In [1]: import numpy as np

In [2]: from numpy import linalg as LA

In [3]: np.set_printoptions(precision=2, suppress=True, linewidth=200, sign=" ")

In [4]: rd = lambda a: np.round(a, 2) + 0

In [5]: X = np.load("sample5.npy")

In [6]: X
Out[6]: 
array([[ 2.96,  2.99,  1.  ],
       [ 2.98,  3.  ,  1.01],
       [ 2.97,  3.  ,  0.99],
       [ 2.98,  2.96,  0.99],
       [ 3.03,  2.99,  0.99],
       [ 3.04,  3.  ,  0.99],
       [ 2.99,  3.03,  0.98],
       [ 3.  ,  2.99,  0.98],
       [ 3.  ,  3.02,  0.99],
       [ 3.02,  3.03,  1.  ],
       [ 2.98,  2.97,  0.97],
       [ 3.  ,  2.95,  1.01],
       [ 1.98,  0.03,  3.03],
       [ 1.98, -0.01,  3.02],
       [ 2.  , -0.02,  3.  ],
       [ 2.  , -0.01,  3.03],
       [ 1.99,  0.01,  3.02],
       [ 2.01,  0.03,  3.01],
       [ 2.  , -0.03,  2.99],
       [ 1.98,  0.04,  2.98],
       [ 2.02,  0.01,  3.  ],
       [ 1.99,  0.  ,  3.  ],
       [ 1.99, -0.03,  3.02],
       [ 2.02,  0.  ,  2.99]])

In [7]: left, sig, VT = LA.svd(X)

In [8]: rd(sig)
Out[8]: array([ 17.46,   8.86,   0.09])

In [9]: np.argmax(sig[:-1] / (sig[1:] + 1e-6)) + 1
Out[9]: np.int64(2)

In [10]: A2 = left[:, :2] @ np.diag(sig[:2]) @ VT[:2]

In [11]: rd(np.abs(X - A2).max())
Out[11]: np.float64(0.03)

In [12]: rd(LA.norm(X - A2, 2)), rd(sig[2])
Out[12]: (np.float64(0.09), np.float64(0.09))

In [13]: LA.matrix_rank(A2)
Out[13]: np.int64(2)

In [14]: Xc = X - X.mean(axis=0)

In [15]: vecs = LA.svd(Xc)[2][:2]

In [16]: A2 = Xc - Xc @ vecs.T @ vecs

In [17]: LA.norm(A2, axis=1).round(6).argmax()
Out[17]: np.int64(10)

In [18]: rd(LA.norm(A2) / LA.norm(Xc))
Out[18]: np.float64(0.01)

In [19]: rd(A2.std(axis=0))
Out[19]: array([ 0.01,  0.01,  0.01])

In [20]: rd(np.diag(vecs.T @ vecs))
Out[20]: array([ 0.81,  0.84,  0.35])

In [21]: A2 = X / np.sqrt((X ** 2).mean(axis=1, keepdims=True))

In [22]: rd(A2[10])
Out[22]: array([ 1.2 ,  1.19,  0.39])

In [23]: rng = np.random.default_rng(423221)

In [24]: F = np.eye(3, dtype=int)[rng.permutation(3)]

In [25]: F
Out[25]: 
array([[ 1,  0,  0],
       [ 0,  1,  0],
       [ 0,  0,  1]])

In [26]: x0 = np.array([1, 2, 3])

In [27]: F @ F @ x0
Out[27]: array([ 1,  2,  3])

In [28]: rd(LA.eigvalsh(2 * F - np.eye(3)))
Out[28]: array([ 1.,  1.,  1.])

In [29]: (x0 - F @ x0) @ (F @ x0)
Out[29]: np.int64(0)

In [30]: np.eye(3) - F
Out[30]: 
array([[ 0.,  0.,  0.],
       [ 0.,  0.,  0.],
       [ 0.,  0.,  0.]])

In [31]: F @ x0
Out[31]: array([ 1,  2,  3])

In [32]: evals, vecs = LA.eigh(F)

In [33]: x0 = np.array([-7, 4, -8])

In [34]: np.abs(F).sum(axis=1).max(), np.abs(evals).max()
Out[34]: (np.int64(1), np.float64(1.0))

In [35]: vecs * np.maximum(evals, 0) @ vecs.T
Out[35]: 
array([[ 1.,  0.,  0.],
       [ 0.,  1.,  0.],
       [ 0.,  0.,  1.]])

In [36]: rd(LA.eigvalsh(F[1:, 1:]))
Out[36]: array([ 1.,  1.])

In [37]: x0 @ F @ x0 / (x0 @ x0), evals[0], evals[-1]
Out[37]: (np.float64(1.0), np.float64(1.0), np.float64(1.0))

In [38]: A2 = F + rng.integers(-2, 3, (3, 1)) @ rng.integers(-2, 3, (1, 3))

In [39]: A2
Out[39]: 
array([[ 3, -2,  2],
       [-4,  5, -4],
       [ 0,  0,  1]])

In [40]: rd(LA.svd(A2 - F, compute_uv=False))
Out[40]: array([ 7.75,  0.  ,  0.  ])

In [41]: left, sig, VT = LA.svd(A2, full_matrices=False)

In [42]: np.allclose(left * sig @ VT, A2)
Out[42]: True

In [43]: rd(VT @ VT.T)
Out[43]: 
array([[ 1.,  0.,  0.],
       [ 0.,  1.,  0.],
       [ 0.,  0.,  1.]])

In [44]: left.shape, sig.shape, VT.shape
Out[44]: ((3, 3), (3,), (3, 3))

In [45]: arr = np.load("a.npy")

In [46]: arr
Out[46]: 
array([[-0.51,  0.31, -0.88],
       [ 0.21, -0.12,  0.47],
       [-0.72,  0.48, -0.98],
       [ 0.6 , -0.38,  0.94],
       [ 0.97, -0.83,  1.  ],
       [ 0.14, -0.08,  0.33],
       [ 0.69, -0.45,  0.97],
       [-0.75,  0.51, -0.98],
       [-0.81,  0.56, -0.99],
       [ 0.07, -0.04,  0.17],
       [ 0.4 , -0.24,  0.77],
       [ 0.  ,  0.  ,  0.  ],
       [-0.51,  0.31, -0.88],
       [-0.14,  0.08, -0.33],
       [ 0.14, -0.08,  0.33],
       [-0.69,  0.45, -0.97],
       [-0.14,  0.08, -0.33],
       [ 0.4 , -0.24,  0.77],
       [-0.72,  0.48, -0.98]])

In [47]: A2 = np.array([[-3, -2], [-3, -3], [-2, -3]])

In [48]: LA.matrix_rank(arr @ A2)
Out[48]: np.int64(2)

In [49]: np.einsum("ij,ij->", arr, A2)
ValueError: operands could not be broadcast together with remapped shapes [original->remapped]: (19,3)->(19,3) (3,2)->(3,2) 


In [50]: A2 @ arr
ValueError: matmul: Input operand 1 has a mismatch in its core dimension 0, with gufunc signature (n?,k),(k,m?)->(n?,m?) (size 19 is different from 2)


In [51]: rd(np.einsum("ij,ij->i", arr, arr))
Out[51]: array([ 1.13,  0.28,  1.71,  1.39,  2.63,  0.13,  1.62,  1.78,  1.95,  0.04,  0.81,  0.  ,  1.13,  0.13,  0.13,  1.62,  0.13,  0.81,  1.71])

In [52]: np.vstack([arr, A2.T]).shape
Out[52]: (21, 3)

In [53]: np.einsum("ij->j", arr)
Out[53]: array([-1.37,  0.8 , -1.57])

In [54]: Xc = arr - arr.mean(axis=1)
ValueError: operands could not be broadcast together with shapes (19,3) (19,) 


In [55]: Xc = arr - arr.mean(axis=0)

In [56]: left, sig, VT = LA.svd(Xc, full_matrices=False)

In [57]: rd(sig ** 2 / (sig ** 2).sum())
Out[57]: array([ 0.99,  0.01,  0.  ])

In [58]: np.abs(left[:, 0]).argmax()
Out[58]: np.int64(4)

In [59]: rd(VT[0] * np.sign(VT[0, np.abs(VT[0]).argmax()]))
Out[59]: array([ 0.53, -0.36,  0.76])

In [60]: rd(Xc.mean(axis=0))
Out[60]: array([ 0.,  0.,  0.])

In [61]: rd(sig)
Out[61]: array([ 4.31,  0.51,  0.06])

In [62]: rd(np.abs(VT[-1]))
Out[62]: array([ 0.72,  0.67,  0.18])

In [63]: (np.sign(left[:, 0]) == np.sign(left[0, 0])).astype(int)
Out[63]: array([ 1,  0,  1,  0,  0,  0,  0,  1,  1,  0,  0,  0,  1,  1,  0,  1,  1,  0,  1])

In [64]: x0 = np.array([-2, -2, 5])

In [65]: arr @ (2 * x0)
Out[65]: array([-8.  ,  4.34, -8.84,  8.52,  9.44,  3.06,  8.74, -8.84, -8.9 ,  1.58,  7.06,  0.  , -8.  , -3.06,  3.06, -8.74, -3.06,  7.06, -8.84])

In [66]: arr @ np.eye(3)[0]
Out[66]: array([-0.51,  0.21, -0.72,  0.6 ,  0.97,  0.14,  0.69, -0.75, -0.81,  0.07,  0.4 ,  0.  , -0.51, -0.14,  0.14, -0.69, -0.14,  0.4 , -0.72])

In [67]: np.einsum("ij,j->i", arr, x0)
Out[67]: array([-4.  ,  2.17, -4.42,  4.26,  4.72,  1.53,  4.37, -4.42, -4.45,  0.79,  3.53,  0.  , -4.  , -1.53,  1.53, -4.37, -1.53,  3.53, -4.42])

In [68]: np.sign((arr @ x0).round(6))
Out[68]: array([-1.,  1., -1.,  1.,  1.,  1.,  1., -1., -1.,  1.,  1.,  0., -1., -1.,  1., -1., -1.,  1., -1.])

In [69]: (arr @ x0).argmax()
Out[69]: np.int64(4)

In [70]: LA.norm(arr @ x0) <= LA.norm(arr, 2) * LA.norm(x0) + 1e-9
Out[70]: np.True_

In [71]: hat = arr @ LA.solve(arr.T @ arr, arr.T)

In [72]: rd(hat @ arr[:, 0])
Out[72]: array([-0.51,  0.21, -0.72,  0.6 ,  0.97,  0.14,  0.69, -0.75, -0.81,  0.07,  0.4 ,  0.  , -0.51, -0.14,  0.14, -0.69, -0.14,  0.4 , -0.72])

In [73]: rd(np.trace(hat))
Out[73]: np.float64(3.0)

In [74]: rd(LA.eigvalsh(hat))
Out[74]: array([ 0.,  0.,  0.,  0.,  0.,  0.,  0.,  0.,  0.,  0.,  0.,  0.,  0.,  0.,  0.,  0.,  1.,  1.,  1.])

In [75]: E = np.load("dump.npy")

In [76]: rd(E)
Out[76]: 
array([[ 0.23, -0.16,  0.38,  0.09],
       [-0.16,  0.2 , -0.29,  0.22],
       [ 0.38, -0.29,  0.64,  0.05],
       [ 0.09,  0.22,  0.05,  0.93]])

In [77]: LA.cond(E) > 100
Out[77]: np.True_

In [78]: LA.matrix_rank(E, rtol=0.1)
Out[78]: np.int64(2)

In [79]: x0 = np.array([1, 3, 0, 2])

In [80]: a = np.maximum(E @ x0, 0)

In [81]: rd(a)
Out[81]: array([ 0.  ,  0.89,  0.  ,  2.63])

In [82]: rd(np.tanh(E @ x0))
Out[82]: array([-0.06,  0.71, -0.37,  0.99])

In [83]: rd(E * (a > 1e-9)[:, None])
Out[83]: 
array([[ 0.  ,  0.  ,  0.  ,  0.  ],
       [-0.16,  0.2 , -0.29,  0.22],
       [ 0.  ,  0.  ,  0.  ,  0.  ],
       [ 0.09,  0.22,  0.05,  0.93]])

In [84]: evals, vecs = LA.eigh(E)

In [85]: rd(LA.svd(E, compute_uv=False))
Out[85]: array([ 1.,  1.,  0.,  0.])

In [86]: rd(LA.eigvalsh(E @ E))
Out[86]: array([ 0.,  0.,  1.,  1.])

In [87]: rd(vecs.T @ E @ vecs)
Out[87]: 
array([[ 0.,  0.,  0.,  0.],
       [ 0.,  0.,  0.,  0.],
       [ 0.,  0.,  1.,  0.],
       [ 0.,  0.,  0.,  1.]])

In [88]: rd(evals.sum()), rd(np.trace(E))
Out[88]: (np.float64(2.0), np.float64(2.0))

In [89]: evals, vecs = LA.eigh(E)

In [90]: x0 = np.array([3, 1, 2, 3])

In [91]: rd(vecs * np.maximum(evals, 0) @ vecs.T)
Out[91]: 
array([[ 0.23, -0.16,  0.38,  0.09],
       [-0.16,  0.2 , -0.29,  0.22],
       [ 0.38, -0.29,  0.64,  0.05],
       [ 0.09,  0.22,  0.05,  0.93]])

In [92]: rd(x0 @ E @ x0 / (x0 @ x0)), rd(evals[0]), rd(evals[-1])
Out[92]: (np.float64(0.84), np.float64(0.0), np.float64(1.0))

In [93]: rd(np.abs(E).sum(axis=1).max()), rd(np.abs(evals).max())
Out[93]: (np.float64(1.36), np.float64(1.0))
